$ python3 -q
>>> import numpy as np
>>> from numpy import linalg as LA
>>> np.set_printoptions(precision=2, suppress=True, linewidth=160)
>>> A = np.load("arr.npy")
>>> print(A)
[[-2  3 -1 -7]
 [ 0 -8 -7  5]
 [ 0  0  2  5]
 [ 0  0  0  5]]
>>> rng = np.random.default_rng(12594)
>>> idx = rng.permutation(4)
>>> out = A[:, idx] * rng.choice([-1, 1], 4)
>>> out
array([[ 2, -1, -3,  7],
       [ 0, -7,  8, -5],
       [ 0,  2,  0, -5],
       [ 0,  0,  0, -5]])
>>> left, _, VT = LA.svd(A.T @ out)
>>> np.round(LA.lstsq(A, out)[0], 2) + 0
array([[-1.,  0.,  0.,  0.],
       [ 0.,  0., -1.,  0.],
       [ 0.,  1.,  0.,  0.],
       [ 0.,  0.,  0., -1.]])
>>> LA.norm(A, axis=1)
array([ 7.94, 11.75,  5.39,  5.  ])
>>> LA.norm(A, axis=1).argmax()
np.int64(1)
>>> LA.norm(A, axis=0)
array([ 2.  ,  8.54,  7.35, 11.14])
>>> print(round(float(LA.norm(A, "nuc")), 2))
24.51
>>> round(float(LA.norm(A[2], 1)), 2), round(LA.norm(A[2], np.inf), 2)
(7.0, np.float64(5.0))
>>> A.reshape(2, -1)
array([[-2,  3, -1, -7,  0, -8, -7,  5],
       [ 0,  0,  2,  5,  0,  0,  0,  5]])
>>> blk = A.reshape(4, 2, -1)
>>> np.swapaxes(blk, 1, 2)[0]
array([[-2, -1],
       [ 3, -7]])
>>> blk.sum(axis=1)
array([[-3, -4],
       [-7, -3],
       [ 2,  5],
       [ 0,  5]])
>>> blk.shape
(4, 2, 2)
>>> np.einsum("ihd,jhd->hij", blk, blk).shape
(2, 4, 4)
>>> blk.transpose(1, 0, 2)
array([[[-2,  3],
        [ 0, -8],
        [ 0,  0],
        [ 0,  0]],

       [[-1, -7],
        [-7,  5],
        [ 2,  5],
        [ 0,  5]]])
>>> np.einsum("ihd,ihd->ih", blk, blk)
array([[13, 50],
       [64, 74],
       [ 0, 29],
       [ 0, 25]])
>>> print(round(float(LA.eigvals(A).sum().real), 2))
-3.0
>>> round(float(LA.det(A.T)), 2)
160.0
>>> K = np.load("dump.npy")
>>> print(K)
[[ 3 -1  4]
 [-1 -5  0]
 [-1 -5  0]]
>>> # row 2 repeats row 1
>>> np.unravel_index(np.abs(K).argmax(), K.shape)
(np.int64(1), np.int64(1))
>>> K.mean(axis=0)
array([ 0.33, -3.67,  1.33])
>>> print(LA.matrix_rank(K))
2
>>> vec = np.array([1, 1, 2, 0])
>>> target = A @ vec
>>> target
array([ -1, -22,   4,   0])
>>> np.round(LA.solve(A.T, A[1]), 2) + 0
array([0., 1., 0., 0.])
>>> LA.solve(A, A[:, 3])
array([-0., -0.,  0.,  1.])
>>> arr = np.loadtxt("test15.csv", delimiter=",")
>>> arr
array([[1.  , 0.2 , 0.04],
       [0.2 , 1.  , 0.2 ],
       [0.04, 0.2 , 1.  ]])
>>> # symmetric, so the eigenvalues are real
>>> idx = rng.permutation(3)
>>> idx
array([2, 0, 1])
>>> out = arr[idx][:, idx]
>>> np.round(LA.det(out), 2), np.round(LA.det(arr[idx]), 2)
(np.float64(0.92), np.float64(0.92))
>>> np.trace(out)
np.float64(3.0)
>>> np.sort(np.abs(LA.eigvals(out)))
array([0.74, 0.96, 1.3 ])
>>> np.diag(out)
array([1., 1., 1.])
>>> w, vecs = LA.eig(arr)
>>> np.sort(LA.eigvals(LA.inv(arr)))
array([0.77, 1.04, 1.36])
>>> w
array([1.3 , 0.96, 0.74])
>>> np.sort(LA.eigvals(arr @ arr))
array([0.54, 0.92, 1.7 ])
>>> np.sort(LA.eigvals(arr.T))
array([0.74, 0.96, 1.3 ])
>>> w, vecs = LA.eigh(arr)
>>> vec = np.array([1, 1, 1])
>>> (np.sign(vecs[:, -1].round(6)) == np.sign(vecs[0, -1].round(6))).astype(int)
array([1, 1, 1])
>>> vec @ arr @ vec
np.float64(3.88)
>>> out = np.array([[-1, 1, 2], [1, 1, -3]])
>>> basis = np.kron(out, arr)
>>> LA.matrix_rank(basis)
np.int64(6)
>>> proj = np.triu(np.array([[3, 1, 3], [1, 0, 0], [3, 0, 3]]), 1) + np.eye(3)
>>> out = proj @ arr @ LA.inv(proj)
>>> LA.matrix_rank(out)
np.int64(3)
>>> np.poly(out)
array([ 1.  , -3.  ,  2.92, -0.92])
>>> print(out)
[[ 1.32  0.48 -0.72]
 [ 0.2   0.8  -0.4 ]
 [ 0.04  0.16  0.88]]
>>> np.trace(out), np.trace(arr)
(np.float64(3.0), np.float64(3.0))
>>> proj @ arr - arr @ proj
array([[ 0.32,  0.6 ,  0.2 ],
       [ 0.  , -0.2 , -0.6 ],
       [ 0.  , -0.04, -0.12]])
>>> data = np.loadtxt("w.csv", delimiter=",")
>>> print(data)
[[  3.28 -13.36   2.35]
 [ -8.33   4.36  14.5 ]
 [ -7.64   4.87  12.83]
 [ -7.61   4.07  14.94]
 [  1.29 -12.73   2.35]
 [ -7.8    5.51  14.03]
 [ -8.02   4.74  14.51]
 [  0.49 -14.11  -0.71]
 [ -8.5    5.36  14.08]
 [ -8.67   5.79  13.16]
 [ -9.32   4.79  14.6 ]
 [  1.69 -13.91   0.72]
 [  2.23 -15.57   3.85]
 [ -8.78   6.43  14.69]
 [  0.1  -15.55   0.29]
 [  2.91 -14.     1.83]
 [ -7.97   3.79  12.73]
 [ -8.48   4.76  13.97]
 [ -8.02   6.09  14.17]
 [  0.3  -13.51   2.22]
 [  2.16 -13.03   3.65]
 [ -6.7    4.95  12.83]
 [  2.46 -13.75   2.25]]
>>> proj = data @ LA.solve(data.T @ data, data.T)
>>> round(np.trace(proj), 2)
np.float64(3.0)
>>> Ac = data - data.mean(axis=0)
>>> left, sig, VT = LA.svd(Ac, full_matrices=False)
>>> VT[0] * np.sign(VT[0, np.abs(VT[0]).argmax()])
array([-0.4 ,  0.77,  0.49])
>>> np.abs(VT[-1])
array([0.65, 0.62, 0.44])
>>> print(np.searchsorted(np.cumsum(sig ** 2) / (sig ** 2).sum(), 0.9) + 1)
1
>>> sig
array([58.51,  5.06,  3.67])
>>> vec = np.array([9, 5, 3])
>>> data @ np.eye(3)[1]
array([-13.36,   4.36,   4.87,   4.07, -12.73,   5.51,   4.74, -14.11,   5.36,   5.79,   4.79, -13.91, -15.57,   6.43, -15.55, -14.  ,   3.79,   4.76,   6.09,
       -13.51, -13.03,   4.95, -13.75])
>>> vec @ data
Traceback (most recent call last):
  File "<python-input-78>", line 1, in <module>
    vec @ data
    ~~~~^~~~~~
ValueError: matmul: Input operand 1 has a mismatch in its core dimension 0, with gufunc signature (n?,k),(k,m?)->(n?,m?) (size 23 is different from 3)
>>> LA.norm(data @ vec) <= LA.norm(data, 2) * LA.norm(vec) + 1e-9
np.True_
>>> vec = np.array([1, 3, 0])
>>> target = data @ vec
>>> np.round(LA.solve(data.T @ data, data.T @ target), 2) + 0
array([1., 3., 0.])
>>> np.round(LA.pinv(data) @ data, 2) + 0
array([[1., 0., 0.],
       [0., 1., 0.],
       [0., 0., 1.]])
>>> try:
...     LA.solve(data, target)
... except LA.LinAlgError as e:
...     print(repr(e))
... 
LinAlgError('Last 2 dimensions of the array must be square')
>>> target = target + 0.02 * rng.normal(size=23)
>>> print(target)
[-36.78   4.73   6.99   4.57 -36.86   8.71   6.17 -41.87   7.6    8.7    5.04 -40.04 -44.47  10.49 -46.55 -39.12   3.4    5.82  10.27 -40.21 -36.9    8.17
 -38.79]
>>> c, *_ = LA.lstsq(data, target)
>>> round(LA.norm(target - data @ c), 2)
np.float64(0.1)
>>> [round(float(LA.norm(LA.solve(data.T @ data + lam * np.eye(3), data.T @ target))), 2) for lam in (0, 1, 10, 100)]
[3.16, 3.14, 2.99, 2.72]
>>> M = np.load("block10.npy")
>>> M.round(2) + 0
array([[ 0.51, -2.16,  2.01],
       [ 0.  , -1.19,  2.75],
       [ 1.17, -2.27, -1.58],
       [-0.01,  1.2 , -2.75],
       [-1.18,  2.67,  0.7 ],
       [ 1.07, -1.76, -2.18],
       [ 1.05, -2.79,  0.31],
       [-1.09,  2.79, -0.11],
       [ 0.65, -0.4 , -2.9 ],
       [-0.65,  2.38, -1.7 ],
       [ 1.19, -2.59, -0.94],
       [ 0.68, -2.43,  1.63],
       [ 1.1 , -2.79,  0.03],
       [-0.78,  0.77,  2.79],
       [ 0.35, -1.88,  2.31],
       [ 0.  ,  1.2 , -2.75],
       [ 1.08, -2.79,  0.17],
       [-0.81,  0.85,  2.76]])
>>> idx = M[:, 0] > np.median(M[:, 0])
>>> f = M[idx].mean(axis=0) - M[~idx].mean(axis=0)
>>> ((M - M.mean(axis=0)) @ f > 0).astype(int)
array([1, 0, 1, 0, 0, 1, 1, 0, 1, 0, 1, 1, 1, 0, 1, 0, 1, 0])
>>> f
array([ 1.41, -3.2 , -0.83])
